$ python -q
>>> import numpy as np
>>> from numpy import linalg as LA
>>> np.set_printoptions(precision=2, suppress=True, linewidth=100, legacy="1.25")
>>> def rd(a):
...     return np.round(a, 2) + 0
... 
>>> rng = np.random.default_rng(26833)
>>> m1 = np.triu(rng.random((3, 3)) < 0.8, 1).astype(int)
>>> m1 = m1 + m1.T
>>> m1
array([[0, 1, 1],
       [1, 0, 1],
       [1, 1, 0]])
>>> m1 @ m1
array([[2, 1, 1],
       [1, 2, 1],
       [1, 1, 2]])
>>> m1.sum(axis=0)
array([2, 2, 2])
>>> Lm = np.diag(m1.sum(axis=1)) - m1
>>> print(rd(LA.eigvalsh(Lm)))
[0. 3. 3.]
>>> print(Lm @ np.ones(3))
[0. 0. 0.]
>>> round(LA.det(Lm[1:, 1:]))
3
>>> (LA.eigvalsh(Lm) < 1e-8).sum()
1
>>> LA.matrix_rank(Lm)
2
>>> print(Lm)
[[ 2 -1 -1]
 [-1  2 -1]
 [-1 -1  2]]
>>> feats = np.load("data.npy")
>>> feats
array([[-35., -23.,   6.,  10.],
       [ 36.,  22.,   0., -18.],
       [-24., -19.,   3.,   6.],
       [-24., -19.,  12.,  -3.]])
>>> evals, evecs = LA.eig(feats)
>>> rd(np.prod(evals))
-540.0
>>> rd(evals)
array([ 4., -3., -5., -9.])
>>> rd(np.sort(LA.eigvals(feats.T)))
array([-9., -5., -3.,  4.])
>>> labels = rng.permutation(4)
>>> labels
array([3, 2, 0, 1])
>>> Y = feats[labels][:, labels]
>>> rd(LA.det(Y)), rd(LA.det(feats[labels]))
(-540.0, 540.0)
>>> rd(np.sort(np.abs(LA.eigvals(Y))))
array([3., 4., 5., 9.])
>>> Y
array([[ -3.,  12., -24., -19.],
       [  6.,   3., -24., -19.],
       [ 10.,   6., -35., -23.],
       [-18.,   0.,  36.,  22.]])
>>> np.trace(Y)
-13.0
>>> np.allclose(Y, feats)
False
>>> E = np.load("sample8.npy")
>>> E
array([[6, 3, 0, 2],
       [3, 6, 3, 0],
       [0, 3, 6, 3],
       [2, 0, 3, 6]])
>>> np.einsum("ii->", E)
24
>>> rd(np.poly(E))
array([   1.,  -24.,  185., -492.,  189.])
>>> rd(LA.det(E.T))
189.0
>>> np.einsum("ij,ji->", E, E)
206
>>> U, sv, Vh = LA.svd(feats)
>>> rd(sv)
array([76.08, 16.42,  2.76,  0.16])
>>> Y = U[:, :3] @ np.diag(sv[:3]) @ Vh[:3]
>>> rd(LA.norm(feats - Y, 2)), rd(sv[3])
(0.16, 0.16)
>>> rd(LA.norm(feats - Y) / LA.norm(feats))
0.0
>>> evals, evecs = LA.eigh(E)
>>> rd(LA.svd(E, compute_uv=False))
array([11.54,  6.54,  5.46,  0.46])
>>> rd(LA.eigvalsh(E @ E))
array([  0.21,  29.8 ,  42.79, 133.2 ])
>>> evals.sum(), np.trace(E)
(24.0, 24)
>>> rd(LA.eigvalsh(E + 2 * np.eye(4)))
array([ 2.46,  7.46,  8.54, 13.54])
>>> rd(evecs @ np.diag(evals) @ evecs.T)
array([[6., 3., 0., 2.],
       [3., 6., 3., 0.],
       [0., 3., 6., 3.],
       [2., 0., 3., 6.]])
>>> print(np.abs(evecs[:, -1]).round(6).argmax())
1
>>> Y = E / LA.norm(E, axis=1, keepdims=True)
>>> gram = Y @ Y.T
>>> rd(LA.norm(Y, axis=1))
array([1., 1., 1., 1.])
>>> (gram - 2 * np.eye(4)).round(6).argmax(axis=1)
array([1, 0, 3, 2])
>>> rd(np.degrees(np.arccos(np.clip(gram[2, 3], -1, 1))))
45.58
>>> F = np.loadtxt("mat.csv", delimiter=",")
>>> print(F)
[[-16. -16.  -8.  -8.]
 [-16.  32.  -8.  16.]
 [ -6.  -6. -12. -12.]
 [ -6.  12. -12.  24.]]
>>> x = np.array([0, 0, 0, 4])
>>> target = F @ x
>>> target
array([-32.,  64., -48.,  96.])
>>> rd(LA.solve(F, target))
array([0., 0., 0., 4.])
>>> rd(LA.solve(F.T, F[2]))
array([0., 0., 1., 0.])
>>> rd(LA.solve(F, 5 * target))
array([ 0.,  0.,  0., 20.])
>>> rd(LA.solve(F, F[:, 3]))
array([0., 0., 0., 1.])
>>> r0, g = F[0], F[3]
>>> r0 @ r0
640.0
>>> pr = (r0 @ g) / (r0 @ r0) * r0
>>> np.outer(r0, g)
array([[  96., -192.,  192., -384.],
       [  96., -192.,  192., -384.],
       [  48.,  -96.,   96., -192.],
       [  48.,  -96.,   96., -192.]])
>>> LA.matrix_rank(np.outer(r0, g))
1
>>> labels = rng.permutation(4)
>>> Y = F[:, labels] * rng.choice([-1, 1], 4)
>>> Y
array([[ 16.,  -8.,   8.,  16.],
       [-32.,  -8., -16.,  16.],
       [  6., -12.,  12.,   6.],
       [-12., -12., -24.,   6.]])
>>> U, _, Vh = LA.svd(F.T @ Y)
>>> labels
array([1, 2, 3, 0])
>>> def softmax(z):
...     e = np.exp(z - z.max(axis=-1, keepdims=True))
...     return e / e.sum(axis=-1, keepdims=True)
... 
>>> rd(softmax(Y[2]))
array([0., 0., 1., 0.])
>>> rd(softmax(10 * Y[2]))
array([0., 0., 1., 0.])
>>> S = Y @ Y.T / np.sqrt(4)
>>> rd(softmax(S)[2] @ Y)
array([16., -8.,  8., 16.])
>>> rd(softmax(S))
array([[1., 0., 0., 0.],
       [0., 1., 0., 0.],
       [1., 0., 0., 0.],
       [0., 1., 0., 0.]])
>>> r0 = np.array([1, 3, 0, 0])
>>> Y = F + np.outer(r0, np.eye(4)[1])
>>> rd(LA.det(Y) / LA.det(F)), rd(1 + LA.solve(F, r0)[1])
(1.06, 1.06)
>>> print(LA.matrix_rank(Y - F))
1
>>> cent = np.array([[1.7, -1.0, 2.6]])
>>> A = np.array([[1],
...     [4],
...     [3],
...     [0],
...     [1],
...     [3],
...     [4],
...     [4],
...     [4],
...     [5],
...     [2],
...     [0],
...     [2],
...     [1],
...     [3],
...     [2],
...     [0],
...     [4],
...     [1],
...     [2],
...     [4],
...     [4],
...     [4],
...     [0],
...     [3],
...     [1],
...     [1]]) @ cent + 0.1 * rng.normal(size=(27, 3))
>>> rd(A)
array([[ 1.72, -1.11,  2.77],
       [ 6.9 , -4.08, 10.45],
       [ 5.22, -3.08,  7.83],
       [-0.14,  0.08, -0.01],
       [ 1.59, -1.17,  2.43],
       [ 5.1 , -2.92,  7.9 ],
       [ 6.95, -4.09, 10.41],
       [ 6.77, -3.96, 10.42],
       [ 6.8 , -4.05, 10.38],
       [ 8.48, -5.11, 13.09],
       [ 3.46, -2.09,  5.32],
       [ 0.09,  0.1 ,  0.22],
       [ 3.43, -2.06,  5.23],
       [ 1.84, -0.95,  2.67],
       [ 4.84, -2.99,  7.81],
       [ 3.33, -2.22,  5.32],
       [ 0.  ,  0.03,  0.12],
       [ 6.82, -3.99, 10.62],
       [ 1.64, -1.1 ,  2.46],
       [ 3.45, -2.17,  5.15],
       [ 6.96, -4.15, 10.4 ],
       [ 6.82, -4.02, 10.3 ],
       [ 6.76, -4.02, 10.36],
       [ 0.13,  0.  ,  0.  ],
       [ 4.99, -2.97,  8.01],
       [ 1.74, -1.02,  2.57],
       [ 1.67, -0.94,  2.62]])
>>> r0 = np.array([0, 3, 2])
>>> rd(np.convolve(A[3], r0))
array([ 0.  , -0.42, -0.05,  0.11, -0.03])
>>> print(rd(np.polyval(r0, A[3])))
[1.58 2.23 1.96]
>>> J = np.load("dump.npy")
>>> J
array([[ 0.8 , -2.74, -8.63],
       [-9.82,  4.46, -5.29],
       [-7.68,  6.42, -4.52],
       [-8.96,  7.29, -5.74],
       [-8.34,  6.8 , -5.04],
       [-7.6 ,  8.1 , -5.51],
       [ 0.25,  6.45,  0.74],
       [ 0.58, -3.82, -9.96],
       [-8.33,  7.68, -5.93],
       [ 0.65, -2.7 , -8.48]])
>>> cent = A[[22, 5]].astype(float)
>>> for _ in range(6):
...     labels = LA.norm(A[:, None] - cent, axis=-1).argmin(axis=1)
...     cent = np.array([A[labels == j].mean(axis=0) for j in range(2)])
... 
>>> labels
array([1, 0, 0, 1, 1, 0, 0, 0, 0, 0, 1, 1, 1, 1, 0, 1, 1, 0, 1, 1, 0, 0, 0, 1, 0, 1, 1])
>>> np.abs(cent[1] - cent[0]).argmax()
2
>>> rd(cent)
array([[ 6.42, -3.8 ,  9.84],
       [ 1.71, -1.05,  2.63]])
>>> rd(cent[1] - cent[0])
array([-4.7 ,  2.76, -7.21])
>>> Ac = J - J.mean(axis=0)
>>> U, sv, Vh = LA.svd(Ac, full_matrices=False)
>>> print(rd(Ac.mean(axis=0)))
[0. 0. 0.]
>>> rd(np.abs(Vh[-1]))
array([0.43, 0.63, 0.64])
>>> rd(Vh[0] * np.sign(Vh[0, np.abs(Vh[0]).argmax()]))
array([-0.64,  0.72,  0.27])
>>> labels = J[:, 1] > np.median(J[:, 1])
>>> r0 = J[labels].mean(axis=0) - J[~labels].mean(axis=0)
>>> print(rd(r0))
[-3.5   6.94  3.08]
>>> ((J - J.mean(axis=0)) @ r0 > 0).astype(int)
array([0, 1, 1, 1, 1, 1, 1, 0, 1, 0])
>>> (((J - J.mean(axis=0)) @ r0 > 0) == labels).mean()
0.8
>>> labels.astype(int)
array([0, 0, 0, 1, 1, 1, 1, 0, 1, 0])
